$ python3 -q
>>> import numpy as np
>>> np.set_printoptions(precision=2, suppress=True, linewidth=140, sign=" ")
>>> feats = np.load("run19.npy")
>>> feats
array([[ 0,  0,  5,  0,  3,  4],
       [ 0,  0,  0,  3,  0,  0],
       [ 0,  1,  0,  4,  3,  1],
       [ 0,  0,  0,  5,  1,  0]])
>>> feats.reshape(2, -1)
array([[ 0,  0,  5,  0,  3,  4,  0,  0,  0,  3,  0,  0],
       [ 0,  1,  0,  4,  3,  1,  0,  0,  0,  5,  1,  0]])
>>> feats.ravel(order="F")
array([ 0,  0,  0,  0,  0,  0,  1,  0,  5,  0,  0,  0,  0,  3,  4,  5,  3,  0,  3,  1,  4,  0,  1,  0])
>>> t3 = feats.reshape(4, 2, -1)
>>> t3.transpose(1, 0, 2)
array([[[ 0,  0,  5],
        [ 0,  0,  0],
        [ 0,  1,  0],
        [ 0,  0,  0]],

       [[ 0,  3,  4],
        [ 3,  0,  0],
        [ 4,  3,  1],
        [ 5,  1,  0]]])
>>> t3.shape
(4, 2, 3)
>>> np.einsum("ihd,jhd->hij", t3, t3).shape
(2, 4, 4)
>>> t3[:, 0]
array([[ 0,  0,  5],
       [ 0,  0,  0],
       [ 0,  1,  0],
       [ 0,  0,  0]])
>>> t3.sum(axis=1)
array([[ 0,  3,  9],
       [ 3,  0,  0],
       [ 4,  4,  1],
       [ 5,  1,  0]])
>>> np.round(np.linalg.norm(feats, 1), 2), round(float(np.linalg.norm(feats, np.inf)), 2)
(np.float64(12.0), 12.0)
>>> round(float(np.linalg.norm(feats, 2)), 2)
8.06
>>> feats[0] @ feats[2]
np.int64(13)
>>> np.linalg.norm(feats, axis=1).argmax()
np.int64(0)
>>> np.round(np.linalg.norm(feats, "nuc"), 2)
np.float64(16.74)
>>> np.round(np.linalg.norm(feats[0] - feats[2]), 2)
np.float64(7.14)
>>> round(np.linalg.norm(feats[0], 1), 2), round(np.linalg.norm(feats[0], np.inf), 2)
(np.float64(12.0), np.float64(5.0))
>>> round(float(np.linalg.norm(feats) ** 2 / np.linalg.norm(feats, 2) ** 2), 2)
1.72
>>> vec = np.array([6, -9, 9, -8, 3, 2])
>>> feats @ vec
array([ 62, -24, -30, -37])
>>> (feats * vec).sum(axis=1)
array([ 62, -24, -30, -37])
>>> feats @ np.eye(6)[3]
array([ 0.,  3.,  4.,  5.])
>>> X = np.array([[-6, 3, 6], [-10, 5, 10], [2, -1, -2], [-8, 4, 8], [-2, 1, 2]])
>>> out = X / np.sqrt((X ** 2).mean(axis=1, keepdims=True))
>>> np.linalg.matrix_rank(X - X.mean(axis=1, keepdims=True))
np.int64(1)
>>> np.linalg.norm(out, axis=1)
array([ 1.73,  1.73,  1.73,  1.73,  1.73])
>>> np.linalg.matrix_rank(out) == np.linalg.matrix_rank(X)
np.True_
>>> round(np.linalg.norm(X[1], 1), 2), round(np.linalg.norm(X[1], np.inf), 2)
(np.float64(25.0), np.float64(10.0))
>>> round(np.linalg.norm(X, 2), 2)
np.float64(21.63)
>>> W0 = np.load("out18.npy")
>>> W0
array([[ 32.,  21., -14.],
       [-28., -17.,  14.],
       [ 28.,  21., -10.]])
>>> np.allclose(W0, W0.T)
False
>>> W0 @ W0
array([[ 44.,  21., -14.],
       [-28.,  -5.,  14.],
       [ 28.,  21.,   2.]])
>>> round(float(np.abs(np.linalg.eigvals(W0)).max()), 2)
4.0
>>> (W0 - W0.T) / 2
array([[  0. ,  24.5, -21. ],
       [-24.5,   0. ,  -3.5],
       [ 21. ,   3.5,   0. ]])
>>> (W0 + W0.T) / 2
array([[ 32. ,  -3.5,   7. ],
       [ -3.5, -17. ,  17.5],
       [  7. ,  17.5, -10. ]])
>>> np.trace(W0)
np.float64(5.0)
>>> np.linalg.matrix_power(W0, 4)
array([[ 956.,  525., -350.],
       [-700., -269.,  350.],
       [ 700.,  525.,  -94.]])
>>> np.sort(np.abs(np.linalg.eigvals(W0)))
array([ 3.,  4.,  4.])
>>> proj = np.triu(np.array([[3, -3, 3], [1, 1, 2], [2, 3, -3]]), 1) + np.eye(3)
>>> out = proj @ W0 @ np.linalg.inv(proj)
>>> out
array([[  200.,   735., -2156.],
       [   28.,   109.,  -308.],
       [   28.,   105.,  -304.]])
>>> proj @ W0 - W0 @ proj
array([[ 168.,  210., -210.],
       [  56.,  -42.,   98.],
       [   0.,   84., -126.]])
